$ ipython --no-banner

In [1]: import numpy as np

In [2]: np.set_printoptions(suppress=True, linewidth=200)

In [3]: def rd(a):
   ...:     return np.round(a, 2) + 0
   ...: 

In [4]: m1 = np.load("sample4.npy")

In [5]: print(m1)
[[ 0.    0.    0.    0.    0.  ]
 [-1.2  -1.5   0.9   0.3  -1.05]
 [-0.24 -0.3   0.18  0.06 -0.21]
 [-0.24 -0.3   0.18  0.06 -0.21]]

In [6]: print(np.linalg.matrix_rank(m1, rtol=0.1))
1

In [7]: print([round(float(x), 2) for x in np.linalg.svd(m1, compute_uv=False)[:3]])
[2.48, 0.0, 0.0]

In [8]: print(np.argsort(-np.linalg.norm(m1, axis=0).round(6), kind="stable")[:3])
[1 0 4]

In [9]: print(rd(np.linalg.norm(m1, 2) / np.linalg.norm(m1)))
1.0

In [10]: print(np.linalg.cond(m1) > 100)
True

In [11]: G = m1.T @ m1

In [12]: print(rd(np.linalg.eigvalsh(G)[::-1]))
[6.15 0.   0.   0.   0.  ]

In [13]: print(rd(np.linalg.svd(m1, compute_uv=False) ** 2))
[6.15 0.   0.   0.  ]

In [14]: print(np.linalg.matrix_rank(G))
1

In [15]: print((m1 @ m1.T).shape)
(4, 4)

In [16]: M = np.load("a.npy")

In [17]: print(M)
[[-0.02  4.98 -1.03]
 [-0.09  5.02 -1.03]
 [-0.07  4.99 -0.94]
 [ 0.03  4.93 -1.01]
 [-0.05  5.01 -1.05]
 [-0.05  4.94 -1.05]
 [ 1.04  4.99  2.96]
 [ 0.98  4.87  3.06]
 [ 1.02  4.92  3.01]
 [ 0.99  4.94  2.99]
 [ 0.95  4.94  3.05]
 [ 0.92  4.91  2.99]
 [ 3.05 -3.92 -2.  ]
 [ 3.1  -3.89 -2.09]
 [ 2.96 -3.95 -2.01]
 [ 2.98 -4.   -2.07]
 [ 3.05 -3.94 -2.05]
 [ 2.97 -3.92 -1.97]]

In [18]: q, R = np.linalg.qr(M)

In [19]: print(rd(np.trace(q @ q.T)))
3.0

In [20]: print(rd(np.abs(np.diag(R))))
[ 7.78 18.87  7.43]

In [21]: print(rd(q.T @ q))
[[1. 0. 0.]
 [0. 1. 0.]
 [0. 0. 1.]]

In [22]: print(rd(abs(R[0, 0])), rd(np.linalg.norm(M[:, 0])))
7.78 7.78
